$ python3 -q
>>> import numpy as np
>>> from numpy import linalg as LA
>>> np.set_printoptions(suppress=True, linewidth=120)
>>> X, _ = LA.qr(np.array([[-1.8, -1.0, 1.1, -1.8],
...     [-0.8, 0.9, 1.5, 0.5],
...     [0.3, 1.5, 0.2, 0.9],
...     [-0.4, 0.2, -0.7, -1.1]]))
>>> print(X.round(2))
[[-0.89  0.19  0.01 -0.42]
 [-0.39 -0.62  0.4   0.54]
 [ 0.15 -0.74 -0.12 -0.65]
 [-0.2  -0.18 -0.91  0.32]]
>>> # orthonormal columns
>>> A2 = np.array([[0, 3], [2, 2]])
>>> C = np.kron(A2, X)
>>> round(float(LA.norm(C, 2)), 2), np.round(LA.norm(A2, 2) * LA.norm(X, 2), 2)
(3.81, np.float64(3.81))
>>> LA.matrix_rank(C)
np.int64(8)
>>> rng = np.random.default_rng(544280)
>>> labels = rng.permutation(4)
>>> print(labels)
[2 1 0 3]
>>> A2 = X[labels][:, labels]
>>> print(round(np.trace(A2), 2))
-1.3
>>> round(LA.det(A2), 2), round(float(LA.det(X[labels])), 2)
(np.float64(-1.0), 1.0)
>>> np.round(np.diag(A2), 2)
array([-0.12, -0.62, -0.89,  0.32])
>>> round(np.einsum("ij,ji->", X, X), 2)
np.float64(1.7)
>>> np.round(LA.det(X[::-1]), 2)
np.float64(-1.0)
>>> np.round(np.poly(X), 2) + 0
array([ 1. ,  1.3,  0. , -1.3, -1. ])
>>> W0 = np.cumsum(np.array([[0, 1, 3, 2],
...     [5, 2, 1, 5],
...     [5, 2, 2, 5],
...     [4, 5, 5, 3],
...     [2, 0, 3, 2],
...     [5, 1, 2, 2],
...     [2, 0, 1, 4],
...     [0, 2, 3, 0],
...     [3, 2, 0, 5],
...     [0, 5, 5, 3],
...     [4, 5, 0, 0],
...     [3, 5, 1, 5],
...     [0, 0, 1, 1],
...     [3, 0, 3, 4],
...     [0, 1, 5, 0],
...     [1, 2, 0, 3],
...     [2, 5, 0, 3]]), axis=0)
>>> W0
array([[ 0,  1,  3,  2],
       [ 5,  3,  4,  7],
       [10,  5,  6, 12],
       [14, 10, 11, 15],
       [16, 10, 14, 17],
       [21, 11, 16, 19],
       [23, 11, 17, 23],
       [23, 13, 20, 23],
       [26, 15, 20, 28],
       [26, 20, 25, 31],
       [30, 25, 25, 31],
       [33, 30, 26, 36],
       [33, 30, 27, 37],
       [36, 30, 30, 41],
       [36, 31, 35, 41],
       [37, 33, 35, 44],
       [39, 38, 35, 47]])
>>> P = W0 @ LA.solve(W0.T @ W0, W0.T)
>>> np.round(P @ W0[:, 0], 2) + 0
array([ 0.,  5., 10., 14., 16., 21., 23., 23., 26., 26., 30., 33., 33., 36., 36., 37., 39.])
>>> np.round(LA.eigvalsh(P), 2) + 0
array([0., 0., 0., 0., 0., 0., 0., 0., 0., 0., 0., 0., 0., 1., 1., 1., 1.])
>>> np.round(np.trace(P), 2)
np.float64(4.0)
>>> vec = np.array([1, 3, 3, 3])
>>> target = W0 @ vec
>>> np.round(LA.lstsq(W0, target)[0], 2)
array([1., 3., 3., 3.])
>>> print(target)
[ 18  47  79 122 139 159 176 191 215 254 273 309 315 339 357 373 399]
>>> target = target + 0.02 * rng.normal(size=17)
>>> target.round(2)
array([ 17.98,  46.99,  79.04, 122.01, 138.98, 159.  , 176.02, 191.01, 215.  , 254.  , 272.99, 308.99, 315.01, 339.01,
       357.03, 373.  , 398.98])
>>> beta, *_ = LA.lstsq(W0, target)
>>> np.round(W0.T @ (target - W0 @ beta), 2) + 0
array([0., 0., 0., 0.])
>>> beta.round(2)
array([1., 3., 3., 3.])
>>> Xs = W0 - W0.mean(axis=0)
>>> evecs = LA.svd(Xs)[2][:1]
>>> A2 = Xs - Xs @ evecs.T @ evecs
>>> print(LA.norm(A2, axis=1).round(6).argmax())
6
>>> np.round(A2.std(axis=0), 2)
array([1.65, 2.1 , 1.43, 0.87])
>>> d = LA.norm(W0[:, None] - W0[None], axis=-1)
>>> d[15].round(6).argsort(kind="stable")[:4]
array([15, 14, 16, 13])
>>> d.mean(axis=1).argmax()
np.int64(0)
>>> (d + 1e9 * np.eye(17)).round(6).argmin(axis=1)
array([ 1,  0,  1,  4,  3,  6,  7,  6,  7, 10,  9, 12, 11, 14, 15, 14, 15])
>>> d[:5, :5].round(2)
array([[ 0.  ,  7.42, 15.  , 22.58, 26.13],
       [ 7.42,  0.  ,  7.62, 15.59, 19.24],
       [15.  ,  7.62,  0.  ,  8.66, 12.25],
       [22.58, 15.59,  8.66,  0.  ,  4.12],
       [26.13, 19.24, 12.25,  4.12,  0.  ]])
>>> d.shape
(17, 17)
>>> print(LA.matrix_rank(d ** 2))
6
>>> f = np.array([0, 1])
>>> print(np.correlate(W0[13], W0[7], "full"))
[ 828 1410 1758 2761 1900 1223  943]
>>> np.convolve(W0[13], f)
array([ 0, 36, 30, 30, 41])
>>> np.cross(W0[13, :3], W0[7, :3])
array([ 210,  -30, -222])
>>> feats = np.load("data.npy")
>>> feats
array([[ 4.5, -0.5,  2.5],
       [-0.3,  0.8, -0.2],
       [ 0.5,  0.7, -0.7],
       [ 0.3,  0.1, -0.6],
       [-1.2,  0. ,  1.5],
       [-2.4, -0.1,  1.9],
       [-0.5,  1.7, -0.4],
       [-1.2,  1.3,  1.6],
       [ 1.3,  0.4,  1. ],
       [ 0.4,  0.8, -1.5],
       [ 0.6,  1.2, -0.2],
       [ 2.3, -2. ,  1.6]])
>>> cov = np.cov(feats, rowvar=False)
>>> np.round(LA.eigvalsh(cov)[::-1], 2)
array([3.68, 1.7 , 0.46])
>>> round(float(np.corrcoef(feats[:, 1], feats[:, 2])[0, 1]), 2)
-0.53
>>> A = np.loadtxt("w.csv", delimiter=",")
>>> A
array([[ 21.22,  26.93,   7.51,  13.77],
       [ 20.46,  24.26,   5.24,  14.64],
       [ -6.92,  16.47,  28.11,  27.95],
       [ 20.29,  25.1 ,   7.32,  12.1 ],
       [-13.67,   8.72,  -2.19,  -9.62],
       [-14.43,   8.05,  -4.29,  -9.53],
       [ 18.59,  26.8 ,   6.23,  13.35],
       [ -4.33,  14.88,  29.09,  25.19],
       [ -4.32,  16.67,  28.17,  24.41],
       [-13.63,  10.2 ,  -4.85, -10.03],
       [ 18.43,  25.52,   5.34,  14.88],
       [ -3.58,  13.7 ,  25.84,  26.52],
       [ -4.34,  14.06,  27.17,  26.69],
       [ -4.19,  15.95,  29.06,  25.61],
       [ 20.01,  26.58,   6.75,  13.91],
       [ 19.85,  25.88,   6.73,  14.21],
       [ 18.36,  26.51,   7.28,  12.52],
       [ 20.19,  26.44,   5.9 ,  13.08],
       [-13.97,   8.69,  -3.93, -11.35],
       [-14.02,   8.94,  -4.93, -11.49],
       [ 21.31,  24.11,   3.82,  12.74],
       [-13.18,   7.13,  -4.68,  -9.03],
       [-12.39,   8.94,  -4.22, -10.72]])
>>> np.round(LA.svd(X, compute_uv=False), 2)
array([1., 1., 1., 1.])
>>> np.round(X @ X.T, 2) + 0
array([[1., 0., 0., 0.],
       [0., 1., 0., 0.],
       [0., 0., 1., 0.],
       [0., 0., 0., 1.]])
>>> C = A[[10, 4]].astype(float)
>>> for _ in range(4):
...     labels = LA.norm(A[:, None] - C, axis=-1).argmin(axis=1)
...     C = np.array([A[labels == j].mean(axis=0) for j in range(2)])
... 
>>> labels
array([0, 0, 0, 0, 1, 1, 0, 0, 0, 1, 0, 0, 0, 0, 0, 0, 0, 0, 1, 1, 0, 1, 1])
>>> np.round(C[1] - C[0], 2)
array([-24.3 , -13.2 , -18.5 , -28.48])
>>> round(LA.norm(A), 2)
np.float64(160.85)
>>> print(np.round(LA.svd(A, compute_uv=False), 2))
[135.66  70.99  49.01   5.13]
>>> print(np.count_nonzero(A))
92
>>> print(LA.matrix_rank(A))
4
>>> np.round(A.mean(axis=0), 2)
array([ 3.29, 17.85,  8.72,  9.56])
>>> np.unravel_index(np.abs(A).argmax(), A.shape)
(np.int64(7), np.int64(2))
>>> print(np.round(A.sum(axis=0), 2))
[ 75.74 410.53 200.47 219.8 ]
>>> A2 = np.c_[A[:, :1] @ np.array([[1]]), np.array([7, -2, 2, -6, -8, -1, -8, 9, -4, 4, 3, 8, 8, 1, -9, -4, 7, -1, 8, -8, 4, 5, 9])]
>>> A2
array([[ 21.22,   7.  ],
       [ 20.46,  -2.  ],
       [ -6.92,   2.  ],
       [ 20.29,  -6.  ],
       [-13.67,  -8.  ],
       [-14.43,  -1.  ],
       [ 18.59,  -8.  ],
       [ -4.33,   9.  ],
       [ -4.32,  -4.  ],
       [-13.63,   4.  ],
       [ 18.43,   3.  ],
       [ -3.58,   8.  ],
       [ -4.34,   8.  ],
       [ -4.19,   1.  ],
       [ 20.01,  -9.  ],
       [ 19.85,  -4.  ],
       [ 18.36,   7.  ],
       [ 20.19,  -1.  ],
       [-13.97,   8.  ],
       [-14.02,  -8.  ],
       [ 21.31,   4.  ],
       [-13.18,   5.  ],
       [-12.39,   9.  ]])
>>> print(LA.matrix_rank(A2))
2
>>> print(np.round(LA.norm(A2 - A @ LA.lstsq(A, A2)[0], axis=0), 2) + 0)
[ 0.   27.49]
>>> q, evecs = LA.qr(A[:, :1])[0], LA.qr(A[:, 1:])[0]
>>> sig = LA.svd(q.T @ evecs, compute_uv=False)
>>> np.round(np.degrees(np.arccos(sig.clip(0, 1))), 2)
array([13.97])
>>> round(float(LA.norm(q @ q.T - evecs @ evecs.T, 2)), 2)
1.0
>>> (sig > 0.9).sum()
np.int64(1)
>>> sig.round(2)
array([0.97])
>>> E = np.array([[13, -1, -12, 9], [-1, 11, 2, -9], [-12, 2, 14, -8], [9, -9, -8, 13]])
>>> E
array([[ 13,  -1, -12,   9],
       [ -1,  11,   2,  -9],
       [-12,   2,  14,  -8],
       [  9,  -9,  -8,  13]])
>>> left, sig, Vt = LA.svd(E)
>>> np.argmax(sig[:-1] / (sig[1:] + 1e-6)) + 1
np.int64(3)
>>> sig.round(2) + 0
array([34.69, 14.  ,  2.31,  0.  ])
>>> A2 = left[:, :3] @ np.diag(sig[:3]) @ Vt[:3]
>>> print(round(np.abs(E - A2).max(), 2))
0.0
>>> print(LA.matrix_rank(E, rtol=0.05))
3
>>> np.round(E @ LA.pinv(E) @ E, 2)
array([[ 13.,  -1., -12.,   9.],
       [ -1.,  11.,   2.,  -9.],
       [-12.,   2.,  14.,  -8.],
       [  9.,  -9.,  -8.,  13.]])
>>> np.allclose(E[:-1].T @ LA.lstsq(E[:-1].T, E[-1])[0], E[-1])
True
>>> f = np.array([2, -3])
>>> data = np.array([np.roll(f, i) for i in range(2)])
>>> data
array([[ 2, -3],
       [-3,  2]])
>>> P = np.triu(np.array([[-1, -2], [0, 2]]), 1) + np.eye(2)
>>> A2 = P @ data @ LA.inv(P)
>>> P @ data - data @ P
array([[ 6.,  0.],
       [ 0., -6.]])
>>> print(LA.matrix_rank(A2))
2
>>> np.round(LA.det(A2), 2)
np.float64(-5.0)
>>> np.trace(A2), np.trace(data)
(np.float64(4.0), np.int64(4))
>>> mat = np.array([[0, 1, -9], [-1, 0, -1], [9, 1, 0]])
>>> mat
array([[ 0,  1, -9],
       [-1,  0, -1],
       [ 9,  1,  0]])
>>> ang = np.radians(90)
>>> r_ = np.eye(4)
>>> r_[1, 1] = r_[2, 2] = np.cos(ang)
>>> r_[1, 2], r_[2, 1] = -np.sin(ang), np.sin(ang)
>>> r_.round(2) + 0
array([[ 1.,  0.,  0.,  0.],
       [ 0.,  0., -1.,  0.],
       [ 0.,  1.,  0.,  0.],
       [ 0.,  0.,  0.,  1.]])
>>> A2 = W0 @ r_.T
>>> A2.round(2)
array([[  0.,  -3.,   1.,   2.],
       [  5.,  -4.,   3.,   7.],
       [ 10.,  -6.,   5.,  12.],
       [ 14., -11.,  10.,  15.],
       [ 16., -14.,  10.,  17.],
       [ 21., -16.,  11.,  19.],
       [ 23., -17.,  11.,  23.],
       [ 23., -20.,  13.,  23.],
       [ 26., -20.,  15.,  28.],
       [ 26., -25.,  20.,  31.],
       [ 30., -25.,  25.,  31.],
       [ 33., -26.,  30.,  36.],
       [ 33., -27.,  30.,  37.],
       [ 36., -30.,  30.,  41.],
       [ 36., -35.,  31.,  41.],
       [ 37., -35.,  33.,  44.],
       [ 39., -35.,  38.,  47.]])
>>> round(LA.det(r_), 2), np.trace(r_)
(np.float64(1.0), np.float64(2.0))
>>> np.allclose(LA.norm(W0, axis=1), LA.norm(A2, axis=1))
True
>>> print(round(float(np.trace(LA.pinv(mat) @ mat)), 2))
2.0
>>> np.abs(np.diag(LA.qr(mat)[1])) > 1e-9
array([ True,  True, False])
>>> np.round(mat @ LA.pinv(mat) @ mat, 2) + 0
array([[ 0.,  1., -9.],
       [-1.,  0., -1.],
       [ 9.,  1.,  0.]])
